$ python3 -q
>>> import numpy as np
>>> from numpy import linalg as LA
>>> np.set_printoptions(suppress=True, linewidth=200)
>>> J = np.load("m.npy")
>>> J
array([[-1, -1, -1],
       [-1, -2, -2],
       [-1, -2, -3]])
>>> x0 = np.array([-5, -5, 0])
>>> J @ np.eye(3)[0]
array([-1., -1., -1.])
>>> (J @ x0).argmax()
np.int64(1)
>>> np.sign((J @ x0).round(6))
array([1, 1, 1])
>>> J @ x0
array([10, 15, 15])
>>> (J * x0).sum(axis=1)
array([10, 15, 15])
>>> J @ (2 * x0)
array([20, 30, 30])
>>> J * x0
array([[ 5,  5,  0],
       [ 5, 10,  0],
       [ 5, 10,  0]])
>>> LA.norm(J @ x0) <= LA.norm(J, 2) * LA.norm(x0) + 1e-9
np.True_
>>> rng = np.random.default_rng(734907)
>>> labels = rng.permutation(3)
>>> labels
array([2, 1, 0])
>>> B = J[labels][:, labels]
>>> np.round(np.sort(np.abs(LA.eigvals(B))), 3)
array([0.308, 0.643, 5.049])
>>> np.allclose(B, J)
False
>>> np.diag(B)
array([-3, -2, -1])
>>> x0 = np.array([0, 1, 5])
>>> y = J @ x0
>>> y
array([ -6, -12, -17])
>>> np.round(LA.solve(J, J[:, 1]), 3)
array([-0.,  1., -0.])
>>> np.round(LA.solve(J, y), 3)
array([-0.,  1.,  5.])
>>> J @ J
array([[ 3,  5,  6],
       [ 5,  9, 11],
       [ 6, 11, 14]])
>>> np.allclose(J, J.T)
True
>>> np.trace(J)
np.int64(-6)
>>> LA.matrix_power(J, 2)
array([[ 3,  5,  6],
       [ 5,  9, 11],
       [ 6, 11, 14]])
>>> (J + J.T) / 2
array([[-1., -1., -1.],
       [-1., -2., -2.],
       [-1., -2., -3.]])
>>> np.round(LA.det(J), 3)
np.float64(-1.0)
>>> np.round(LA.eigvals(J), 3)
array([-5.049, -0.643, -0.308])
>>> np.round(LA.det(2 * J), 3), round(float(LA.det(J)), 3)
(np.float64(-8.0), -1.0)
>>> np.round(np.poly(J), 3)
array([1., 6., 5., 1.])
>>> np.round(LA.eigvals(J).sum().real, 3)
np.float64(-6.0)
>>> np.einsum("ii->", J)
np.int64(-6)
>>> np.einsum("ij,ji->", J, J)
np.int64(26)
>>> O, _ = LA.qr(np.array([[1.0, -0.9, 0.2], [-0.9, 1.2, -0.3], [-0.8, -1.1, -0.1]]))
>>> K = O[:, :3]
>>> K.round(3)
array([[-0.639,  0.262,  0.723],
       [ 0.575, -0.462,  0.675],
       [ 0.511,  0.847,  0.145]])
>>> # keeps lengths
>>> np.round(LA.eigvals(K), 3)
array([ 1.   +0.j   , -0.978+0.208j, -0.978-0.208j])
>>> round(np.einsum("ii->", K), 3)
np.float64(-0.956)
>>> round(float(np.einsum("ij,ji->", K, K)), 3)
2.827
>>> np.round(LA.det(2 * K), 3), np.round(LA.det(K), 3)
(np.float64(8.0), np.float64(1.0))
